In [1]: import numpy as np

In [2]: from numpy import linalg as LA

In [3]: np.set_printoptions(precision=3, suppress=True, linewidth=200)

In [4]: arr = np.load("arr.npy")

In [5]: print(arr)
[[ 0  2 -1 -2]
 [ 0  0 -1 -2]
 [ 0  0  0  2]
 [ 0  0  0  0]]

In [6]: np.prod(np.diag(arr)), round(float(LA.det(arr)), 3)
Out[6]: (np.int64(0), 0.0)

In [7]: np.sort(LA.eigvals(arr))
Out[7]: array([0., 0., 0., 0.])

In [8]: [int(LA.matrix_rank(LA.matrix_power(arr, p))) for p in range(1, 5)]
Out[8]: [3, 2, 1, 0]

In [9]: np.unique(arr.round(6), axis=0).shape
Out[9]: (4, 4)

In [10]: np.abs(np.diag(LA.qr(arr)[1])) > 1e-9
Out[10]: array([False, False, False, False])

In [11]: np.allclose(arr[:-1].T @ LA.lstsq(arr[:-1].T, arr[-1])[0], arr[-1])
Out[11]: True

In [12]: round(float(np.trace(LA.pinv(arr) @ arr)), 3)
Out[12]: 3.0

In [13]: np.round(arr @ LA.pinv(arr) @ arr, 3) + 0
Out[13]: 
array([[ 0.,  2., -1., -2.],
       [ 0.,  0., -1., -2.],
       [ 0.,  0.,  0.,  2.],
       [ 0.,  0.,  0.,  0.]])

In [14]: rk = LA.matrix_rank(arr)

In [15]: print(rk)
3

In [16]: null = LA.svd(arr)[2][rk:].T

In [17]: print(arr @ null)
[[0.]
 [0.]
 [0.]
 [0.]]

In [18]: print([int(LA.matrix_rank(np.delete(arr, i, axis=0))) for i in range(4)])
[2, 2, 2, 3]

In [19]: [int(LA.matrix_rank(arr[:i])) for i in range(1, len(arr) + 1)]
Out[19]: [1, 2, 3, 3]

In [20]: print(null.shape)
(4, 1)

In [21]: vec = np.array([1, 0, 1, 2])

In [22]: h1 = np.maximum(arr @ vec, 0)

In [23]: print(arr.T @ h1)
[0 0 0 8]

In [24]: arr * (h1 > 1e-9)[:, None]
Out[24]: 
array([[0, 0, 0, 0],
       [0, 0, 0, 0],
       [0, 0, 0, 2],
       [0, 0, 0, 0]])

In [25]: np.flatnonzero(h1 > 1e-9)
Out[25]: array([2])

In [26]: arr.ravel(order="F")
Out[26]: array([ 0,  0,  0,  0,  2,  0,  0,  0, -1, -1,  0,  0, -2, -2,  2,  0])

In [27]: T = arr.reshape(4, 2, -1)

In [28]: print(T.shape)
(4, 2, 2)

In [29]: X = np.loadtxt("out16.csv", delimiter=",")

In [30]: X
Out[30]: 
array([[ 0.,  0.,  0.],
       [-1.,  2., -1.],
       [-3.,  2.,  1.],
       [ 0.,  0.,  0.],
       [-3.,  2.,  1.],
       [ 2.,  0., -2.],
       [ 2.,  0., -2.],
       [ 0.,  0.,  0.],
       [-1.,  2., -1.],
       [ 0.,  2.,  1.],
       [-2.,  2.,  3.],
       [ 2.,  0., -2.],
       [ 0.,  0.,  0.],
       [-3.,  2.,  1.],
       [ 0.,  0.,  0.],
       [ 0.,  0.,  0.],
       [ 0.,  0.,  0.],
       [ 0.,  0.,  0.],
       [-2.,  2.,  3.],
       [ 0.,  2.,  1.],
       [ 0.,  0.,  0.],
       [-3.,  2.,  1.],
       [-2.,  2.,  3.]])

In [31]: vec = np.array([1, 0, 0])

In [32]: y = X @ vec

In [33]: print(np.round(LA.pinv(X) @ X, 3) + 0)
[[1. 0. 0.]
 [0. 1. 0.]
 [0. 0. 1.]]

In [34]: y
Out[34]: array([ 0., -1., -3.,  0., -3.,  2.,  2.,  0., -1.,  0., -2.,  2.,  0., -3.,  0.,  0.,  0.,  0., -2.,  0.,  0., -3., -2.])

In [35]: np.round(LA.solve(X.T @ X, X.T @ y), 3) + 0
Out[35]: array([1., 0., 0.])

In [36]: rng = np.random.default_rng(25)

In [37]: y = y + 0.02 * rng.normal(size=23)

In [38]: print(y.round(3) + 0)
[ 0.007 -1.    -3.011 -0.046 -3.     2.019  2.021 -0.011 -0.955  0.039 -2.005  1.997  0.019 -3.005  0.004  0.024  0.024 -0.011 -2.009 -0.011  0.    -2.999 -2.008]

In [39]: b, *_ = LA.lstsq(X, y)

In [40]: np.round(X.T @ (y - X @ b), 3) + 0
Out[40]: array([0., 0., 0.])

In [41]: b
Out[41]: array([ 1.004,  0.008, -0.005])

In [42]: [round(float(LA.norm(LA.solve(X.T @ X + lam * np.eye(3), X.T @ y))), 2) for lam in (0, 1, 10, 100)]
Out[42]: [1.0, 0.95, 0.73, 0.38]

In [43]: print(b.round())
[ 1.  0. -0.]

In [44]: E = np.load("layer4.npy")

In [45]: E
Out[45]: 
array([[ 0.,  0.,  0.,  0.],
       [ 1., -1.,  1., -1.],
       [ 2., -2.,  2., -2.],
       [ 0.,  0.,  0.,  0.]])

In [46]: Uu, sv, Vt = LA.svd(E, full_matrices=False)

In [47]: print(np.allclose(Uu * sv @ Vt, E))
True

In [48]: np.round(Vt @ Vt.T, 3) + 0
Out[48]: 
array([[1., 0., 0., 0.],
       [0., 1., 0., 0.],
       [0., 0., 1., 0.],
       [0., 0., 0., 1.]])

In [49]: np.round(Uu.T @ Uu, 3) + 0
Out[49]: 
array([[1., 0., 0., 0.],
       [0., 1., 0., 0.],
       [0., 0., 1., 0.],
       [0., 0., 0., 1.]])

In [50]: print(np.round(sv / sv[0], 3) + 0)
[1. 0. 0. 0.]

In [51]: sv.round(3) + 0
Out[51]: array([4.472, 0.   , 0.   , 0.   ])
